$ python -q
>>> import numpy as np
>>> np.set_printoptions(precision=2, suppress=True, linewidth=120, floatmode="fixed")
>>> J = np.load("test12.npy")
>>> J
array([[  9.28, -12.00,  -7.33,   8.17, -14.63],
       [  2.34,  -4.38,  -1.26,   5.24,  -6.46],
       [  0.10,  -1.71,   0.24,   2.96,  -2.94],
       [  0.08,  -1.67,   0.26,   2.91,  -2.88],
       [ -0.09,  -1.42,   0.33,   2.57,  -2.48],
       [ -0.36,  -0.56,   0.30,   1.09,  -0.99],
       [ -0.36,  -0.55,   0.29,   1.06,  -0.96],
       [ -0.36,  -0.55,   0.29,   1.05,  -0.96],
       [ -0.02,  -0.02,   0.01,   0.02,  -0.02],
       [  0.17,   0.17,  -0.07,  -0.22,   0.24],
       [  0.30,   0.29,  -0.11,  -0.35,   0.39],
       [  0.30,   0.30,  -0.11,  -0.35,   0.39],
       [  1.50,   2.25,   0.43,  -0.49,   1.90],
       [  1.99,   5.40,   2.54,   0.73,   3.68],
       [  1.99,   6.62,   3.48,   1.29,   4.33],
       [  1.97,   7.18,   3.93,   1.56,   4.63],
       [  1.96,   7.39,   4.10,   1.66,   4.75],
       [  1.77,   9.49,   5.81,   2.68,   5.87],
       [  1.63,  10.58,   6.72,   3.22,   6.44],
       [  0.11,  18.14,  13.33,   7.02,  10.48],
       [ -0.25,  19.55,  14.60,   7.74,  11.24],
       [ -0.63,  20.97,  15.87,   8.45,  12.00]])
>>> idx = J[:, 1] > np.median(J[:, 1])
>>> r0 = J[idx].mean(axis=0) - J[~idx].mean(axis=0)
>>> np.argsort(-np.abs(r0).round(6), kind="stable")
array([1, 4, 2, 3, 0])
>>> ((J - J.mean(axis=0)) @ r0 > 0).astype(int)
array([0, 0, 0, 0, 0, 0, 0, 0, 0, 0, 0, 0, 0, 1, 1, 1, 1, 1, 1, 1, 1, 1])
>>> np.unique(J.round(6), axis=0).shape
(22, 5)
>>> np.linalg.lstsq(J[:-1].T, J[-1])[2]
np.int32(3)
>>> np.abs(np.diag(np.linalg.qr(J)[1])) > 1e-9
array([ True,  True,  True, False, False])
>>> J @ np.linalg.pinv(J) @ J
array([[  9.28, -12.00,  -7.33,   8.17, -14.63],
       [  2.34,  -4.38,  -1.26,   5.24,  -6.46],
       [  0.10,  -1.71,   0.24,   2.96,  -2.94],
       [  0.08,  -1.67,   0.26,   2.91,  -2.88],
       [ -0.09,  -1.42,   0.33,   2.57,  -2.48],
       [ -0.36,  -0.56,   0.30,   1.09,  -0.99],
       [ -0.36,  -0.55,   0.29,   1.06,  -0.96],
       [ -0.36,  -0.55,   0.29,   1.05,  -0.96],
       [ -0.02,  -0.02,   0.01,   0.02,  -0.02],
       [  0.17,   0.17,  -0.07,  -0.22,   0.24],
       [  0.30,   0.29,  -0.11,  -0.35,   0.39],
       [  0.30,   0.30,  -0.11,  -0.35,   0.39],
       [  1.50,   2.25,   0.43,  -0.49,   1.90],
       [  1.99,   5.40,   2.54,   0.73,   3.68],
       [  1.99,   6.62,   3.48,   1.29,   4.33],
       [  1.97,   7.18,   3.93,   1.56,   4.63],
       [  1.96,   7.39,   4.10,   1.66,   4.75],
       [  1.77,   9.49,   5.81,   2.68,   5.87],
       [  1.63,  10.58,   6.72,   3.22,   6.44],
       [  0.11,  18.14,  13.33,   7.02,  10.48],
       [ -0.25,  19.55,  14.60,   7.74,  11.24],
       [ -0.63,  20.97,  15.87,   8.45,  12.00]])
>>> Ac = J - J.mean(axis=0)
>>> vecs = np.linalg.svd(Ac)[2][:3]
>>> out = Ac - Ac @ vecs.T @ vecs
>>> round(np.linalg.norm(out) / np.linalg.norm(Ac), 2)
np.float64(0.0)
>>> np.round(out.std(axis=0), 2) + 0
array([0.00, 0.00, 0.00, 0.00, 0.00])
>>> np.round(np.cov(Ac @ vecs.T, rowvar=False), 2) + 0
array([[131.66,   0.00,   0.00],
       [  0.00,  11.05,   0.00],
       [  0.00,   0.00,   2.69]])
>>> np.linalg.norm(out, axis=1).round(6).argmax()
np.int64(0)
>>> np.diag(vecs.T @ vecs)
array([0.89, 0.55, 0.40, 0.70, 0.47])
>>> data = np.loadtxt("layer14.csv", delimiter=",")
>>> data
array([[-1.68, -1.15,  0.75, -1.13,  0.91,  1.76],
       [ 3.54,  1.76, -0.45,  0.28, -2.03, -2.92],
       [ 1.53,  0.63, -0.03, -0.45, -0.84, -0.93],
       [-1.77, -0.82,  0.03, -0.20,  1.12,  1.67]])
>>> out = data / np.linalg.norm(data, axis=1, keepdims=True)
>>> G = out @ out.T
>>> (np.abs(G) > 0.9).astype(int)
array([[1, 1, 0, 1],
       [1, 1, 1, 1],
       [0, 1, 1, 1],
       [1, 1, 1, 1]])
>>> np.linalg.norm(out, axis=1)
array([1.00, 1.00, 1.00, 1.00])
>>> W0 = np.load("a.npy")
>>> W0
array([[0, 0, 0, 0],
       [1, 0, 0, 0],
       [1, 1, 0, 0],
       [0, 1, 1, 1]])
>>> rank = np.linalg.matrix_rank(W0)
>>> rank
np.int64(3)
>>> null = np.linalg.svd(W0)[2][rank:].T
>>> [int(np.linalg.matrix_rank(np.delete(W0, i, axis=0))) for i in range(4)]
[3, 2, 2, 2]
>>> null.shape
(4, 1)
>>> np.allclose(W0 @ null, 0)
True
>>> np.argsort(-np.linalg.norm(W0, axis=0).round(6), kind="stable")[:3]
array([0, 1, 2])
>>> round(np.linalg.norm(W0, 2) / np.linalg.norm(W0), 2)
np.float64(0.79)
>>> [round(float(x), 2) for x in np.linalg.svd(W0, compute_uv=False)[:3]]
[1.93, 1.41, 0.52]
>>> T = np.stack([W0, -2 * W0, W0[::-1]])
>>> T.sum(axis=0)
array([[ 0,  1,  1,  1],
       [ 0,  1,  0,  0],
       [ 0, -1,  0,  0],
       [ 0, -1, -1, -1]])
>>> T.shape
(3, 4, 4)
>>> (T @ W0.T).shape
(3, 4, 4)
>>> np.linalg.matrix_rank(T)
array([3, 3, 3])
>>> np.einsum("bij,cij->bc", T, T)
array([[  6, -12,   2],
       [-12,  24,  -4],
       [  2,  -4,   6]])
>>> np.linalg.matrix_rank(T.reshape(3, -1))
np.int64(2)
>>> mat = np.loadtxt("data.csv", delimiter=",")
>>> mat
array([[ 0.00, -5.00, -4.00],
       [ 0.00,  0.00, -1.00],
       [ 0.00,  7.00,  0.00]])
>>> rank = np.linalg.matrix_rank(mat)
>>> rank
np.int64(2)
>>> null = np.linalg.svd(mat)[2][rank:].T
>>> np.allclose(mat @ null, 0)
True
>>> mat @ null
array([[0.00],
       [0.00],
       [0.00]])
>>> [int(np.linalg.matrix_rank(np.delete(mat, i, axis=0))) for i in range(3)]
[2, 2, 2]
>>> np.linalg.matrix_rank(mat.T @ mat), np.linalg.matrix_rank(mat @ mat.T)
(np.int64(2), np.int64(2))
>>> mat.shape
(3, 3)
>>> mat.sum(axis=0)
array([ 0.00,  2.00, -5.00])
>>> np.abs(mat).max()
np.float64(7.0)
>>> mat - mat[0]
array([[ 0.00,  0.00,  0.00],
       [ 0.00,  5.00,  3.00],
       [ 0.00, 12.00,  4.00]])
>>> np.diff(mat, axis=0)
array([[0.00, 5.00, 3.00],
       [0.00, 7.00, 1.00]])
>>> mat.sum(axis=1)
array([-9.00, -1.00,  7.00])
>>> out = np.array([[-3, -2], [-2, -3], [-2, 3]])
>>> np.vstack([mat, out.T]).shape
(5, 3)
>>> np.linalg.matrix_rank(np.vstack([mat, out.T]))
np.int64(3)
>>> np.einsum("ik,kj->ji", mat, out)
array([[ 18.00,   2.00, -14.00],
       [  3.00,  -3.00, -21.00]])
>>> mat @ out
array([[ 18.00,   3.00],
       [  2.00,  -3.00],
       [-14.00, -21.00]])
>>> r0, g = mat[0], mat[2]
>>> r0 @ g
np.float64(-35.0)
>>> pr = (r0 @ g) / (r0 @ r0) * r0
>>> round(float((g - pr) @ r0), 2)
0.0
>>> np.linalg.matrix_rank(np.outer(r0, g))
np.int64(1)
>>> np.outer(r0, g)
array([[  0.00,   0.00,   0.00],
       [ -0.00, -35.00,  -0.00],
       [ -0.00, -28.00,  -0.00]])
>>> g - pr
array([ 0.00,  2.73, -3.41])
>>> K = np.load("block16.npy")
>>> K
array([[ 5,  8,  0,  0],
       [ 0, -3,  0,  0],
       [ 0,  0,  5,  8],
       [ 0,  0,  0, -3]])
>>> np.kron(np.eye(2, dtype=int), K)
array([[ 5,  8,  0,  0,  0,  0,  0,  0],
       [ 0, -3,  0,  0,  0,  0,  0,  0],
       [ 0,  0,  5,  8,  0,  0,  0,  0],
       [ 0,  0,  0, -3,  0,  0,  0,  0],
       [ 0,  0,  0,  0,  5,  8,  0,  0],
       [ 0,  0,  0,  0,  0, -3,  0,  0],
       [ 0,  0,  0,  0,  0,  0,  5,  8],
       [ 0,  0,  0,  0,  0,  0,  0, -3]])
>>> round(np.linalg.det(2 * K), 2), round(np.linalg.det(K), 2)
(np.float64(3600.0), np.float64(225.0))
>>> np.einsum("ij,ji->", K, K)
np.int64(68)
>>> round(float(np.linalg.eigvals(K).sum().real), 2)
4.0
>>> np.einsum("ii->", K)
np.int64(4)
>>> round(np.linalg.det(K[::-1]), 2)
np.float64(225.0)
>>> W1 = np.array([[-2, -2, 1], [0, -2, 3], [-2, 3, 2], [2, 0, 1]])
>>> b = np.array([0, 2, 2])
>>> H = np.maximum(W0 @ W1 + b, 0)
>>> (H > 0).mean(axis=0)
array([0.00, 0.50, 1.00])
>>> cent = np.array([[1, 4], [-6, 9], [5, -8]])
>>> W1 @ cent
array([[ 15, -34],
       [ 27, -42],
       [-10,   3],
       [  7,   0]])
>>> (H @ cent).round(6).argmax(axis=1)
array([1, 0, 0, 0])
>>> np.linalg.matrix_power(K - np.diag(np.diag(K)), 4)
array([[0, 0, 0, 0],
       [0, 0, 0, 0],
       [0, 0, 0, 0],
       [0, 0, 0, 0]])
>>> U, s, vt = np.linalg.svd(K, full_matrices=False)
>>> U.shape, s.shape, vt.shape
((4, 4), (4,), (4, 4))
>>> np.round(U.T @ U, 2) + 0
array([[1.00, 0.00, 0.00, 0.00],
       [0.00, 1.00, 0.00, 0.00],
       [0.00, 0.00, 1.00, 0.00],
       [0.00, 0.00, 0.00, 1.00]])
>>> m1 = np.loadtxt("run4.csv", delimiter=",")
>>> m1
array([[ 0.00,  0.00,  0.00,  0.00,  0.00],
       [ 9.00,  0.00, 17.00,  6.00, 10.00],
       [ 0.00,  0.00,  0.00,  0.00,  0.00],
       [ 8.00,  0.00,  2.00,  0.00,  0.00],
       [37.00, 41.00, 30.00, 24.00,  2.00],
       [ 0.00,  0.00,  0.00,  0.00,  0.00],
       [64.00, 52.00, 56.00, 39.00, 24.00],
       [ 0.00,  0.00,  0.00,  0.00,  0.00],
       [13.00,  0.00, 22.00,  2.00, 20.00],
       [ 0.00,  0.00,  0.00,  0.00,  0.00],
       [30.00, 38.00, 14.00, 23.00,  2.00],
       [47.00, 38.00, 42.00, 33.00, 21.00],
       [ 0.00,  0.00,  0.00,  0.00,  0.00],
       [18.00, 24.00,  7.00,  7.00,  0.00],
       [18.00,  9.00, 11.00, 10.00, 11.00],
       [ 6.00, 12.00,  6.00, 11.00,  0.00],
       [ 0.00,  0.00,  0.00,  0.00,  3.00],
       [ 0.00, 14.00,  0.00,  0.00,  0.00],
       [ 0.00,  0.00,  0.00,  4.00,  6.00],
       [ 0.00,  0.00,  0.00,  0.00,  0.00],
       [ 1.00, 13.00,  2.00, 22.00,  4.00],
       [ 0.00,  0.00,  0.00,  0.00,  0.00],
       [20.00, 13.00, 23.00, 12.00,  7.00],
       [ 1.00,  0.00,  5.00,  0.00,  0.00],
       [ 0.00,  7.00,  0.00,  0.00,  0.00],
       [ 0.00,  0.00,  0.00,  0.00,  0.00]])
>>> x = np.array([-3, 3, 1, -2, -2])
>>> y = m1 @ x
>>> np.linalg.lstsq(m1, y)[0]
array([-3.00,  3.00,  1.00, -2.00, -2.00])
>>> rng = np.random.default_rng(5502)
>>> y = y + 0.02 * rng.normal(size=26)
>>> y.round(2) + 0
array([   0.02,  -42.02,    0.01,  -22.02,  -10.04,    0.02, -105.98,    0.00,  -60.99,    0.02,  -11.99,  -93.03,
         -0.01,   10.98,  -58.01,    2.03,   -5.99,   42.02,  -20.00,   -0.01,  -13.96,   -0.02,  -36.01,    2.00,
         21.00,    0.02])
>>> b, *_ = np.linalg.lstsq(m1, y)
>>> np.round(m1.T @ (y - m1 @ b), 2) + 0
array([0.00, 0.00, 0.00, 0.00, 0.00])
>>> round(np.linalg.norm(y - m1 @ b), 2)
np.float64(0.08)
>>> Ac = m1 - m1.mean(axis=0)
>>> U, s, vt = np.linalg.svd(Ac, full_matrices=False)
>>> (np.sign(U[:, 0]) == np.sign(U[0, 0])).astype(int)
array([1, 1, 1, 1, 0, 1, 0, 1, 0, 1, 0, 0, 1, 0, 0, 1, 1, 1, 1, 1, 1, 1, 0, 1, 1, 1])
>>> s ** 2 / (s ** 2).sum()
array([0.90, 0.07, 0.02, 0.01, 0.01])
>>> np.round((s ** 2).sum() ** 2 / (s ** 4).sum(), 2)
np.float64(1.23)
>>> np.abs(vt[0]).argmax()
np.int64(0)
>>> np.abs(vt[-1])
array([0.68, 0.47, 0.48, 0.26, 0.14])
>>> vt[0] * np.sign(vt[0, np.abs(vt[0]).argmax()])
array([0.58, 0.51, 0.49, 0.37, 0.18])
>>> np.round(Ac.mean(axis=0), 2) + 0
array([0.00, 0.00, 0.00, 0.00, 0.00])
>>> Ac = (m1 - m1.mean(axis=0)) / m1.std(axis=0)
>>> np.argwhere(np.abs(Ac) > 2)
array([[ 4,  1],
       [ 6,  0],
       [ 6,  1],
       [ 6,  2],
       [ 6,  3],
       [ 6,  4],
       [ 8,  4],
       [11,  0],
       [11,  2],
       [11,  3],
       [11,  4]])
>>> b = np.linalg.lstsq(np.delete(Ac, 2, axis=1), Ac[:, 2])[0]
>>> np.abs(b).argmax()
np.int64(0)
>>> b
array([ 0.86, -0.16,  0.06,  0.26])
>>> E = np.load("out8.npy")
>>> E
array([[-1,  0,  0,  0,  0],
       [-3, -1,  0,  0,  0],
       [ 3,  3,  3,  0,  0],
       [ 3,  3, -3, -1,  0],
       [ 1,  2, -3, -3, -1]])
>>> W1 = np.array([[2, 5, 0, 1], [0, 3, 2, 5], [4, 1, 4, 5], [3, 2, 1, 2], [5, 4, 1, 2]])
>>> b = np.array([-2, -1, -3, -1])
>>> H = np.maximum(E @ W1 + b, 0)
>>> H
array([[ 0,  0,  0,  0],
       [ 0,  0,  0,  0],
       [16, 26, 15, 32],
       [ 0, 18,  0,  0],
       [ 0,  0,  0,  0]])
>>> (H > 0).astype(int)
array([[0, 0, 0, 0],
       [0, 0, 0, 0],
       [1, 1, 1, 1],
       [0, 1, 0, 0],
       [0, 0, 0, 0]])
>>> cent = np.array([[0, 2], [0, 2], [-1, 1], [1, 0]])
>>> H @ cent
array([[ 0,  0],
       [ 0,  0],
       [17, 99],
       [ 0, 36],
       [ 0,  0]])
>>> W1 @ cent
array([[ 1, 14],
       [ 3,  8],
       [ 1, 14],
       [ 1, 11],
       [ 1, 19]])
>>> proj = np.triu(np.array([[2, 1, 1, 1, 2],
...     [0, 2, 0, 1, 3],
...     [1, 3, 1, 3, 1],
...     [3, 1, 2, 0, 0],
...     [1, 3, 0, 0, 0]]), 1) + np.eye(5)
>>> out = proj @ E @ np.linalg.inv(proj)
>>> out
array([[  4.00,   5.00, -10.00,  14.00, -15.00],
       [  3.00,   5.00, -15.00,  27.00,  -9.00],
       [ 13.00,   1.00, -22.00,  46.00,  -8.00],
       [  3.00,   0.00,  -6.00,  14.00,   0.00],
       [  1.00,   1.00,  -4.00,   7.00,  -2.00]])
>>> round(float(np.linalg.det(out)), 2)
3.0
>>> np.trace(out), np.trace(E)
(np.float64(-1.0), np.int64(-1))
>>> proj @ E - E @ proj
array([[  5.00,  10.00,  -5.00,  -6.00,   0.00],
       [  6.00,  12.00,  -9.00,  -6.00,   6.00],
       [ 10.00,   8.00, -15.00, -21.00, -19.00],
       [  0.00,  -3.00,  -3.00,   3.00, -12.00],
       [  0.00,  -1.00,  -1.00,   6.00,  -5.00]])
>>> [round(float(x), 2) for x in np.linalg.svd(E, compute_uv=False)[:3]]
[7.43, 5.39, 2.11]
>>> round(np.log10(np.linalg.cond(E)))
2
>>> np.linalg.cond(E) > 100
np.True_
>>> np.linalg.matrix_rank(E, rtol=0.1)
np.int64(4)
>>> np.diff(E, axis=0)
array([[-2, -1,  0,  0,  0],
       [ 6,  4,  3,  0,  0],
       [ 0,  0, -6, -1,  0],
       [-2, -1,  0, -2, -1]])
>>> E - E[0]
array([[ 0,  0,  0,  0,  0],
       [-2, -1,  0,  0,  0],
       [ 4,  3,  3,  0,  0],
       [ 4,  3, -3, -1,  0],
       [ 2,  2, -3, -3, -1]])
>>> E.sum(axis=1)
array([-1, -4,  9,  2, -4])
>>> np.count_nonzero(E)
np.int64(15)
>>> np.abs(E).max()
np.int64(3)
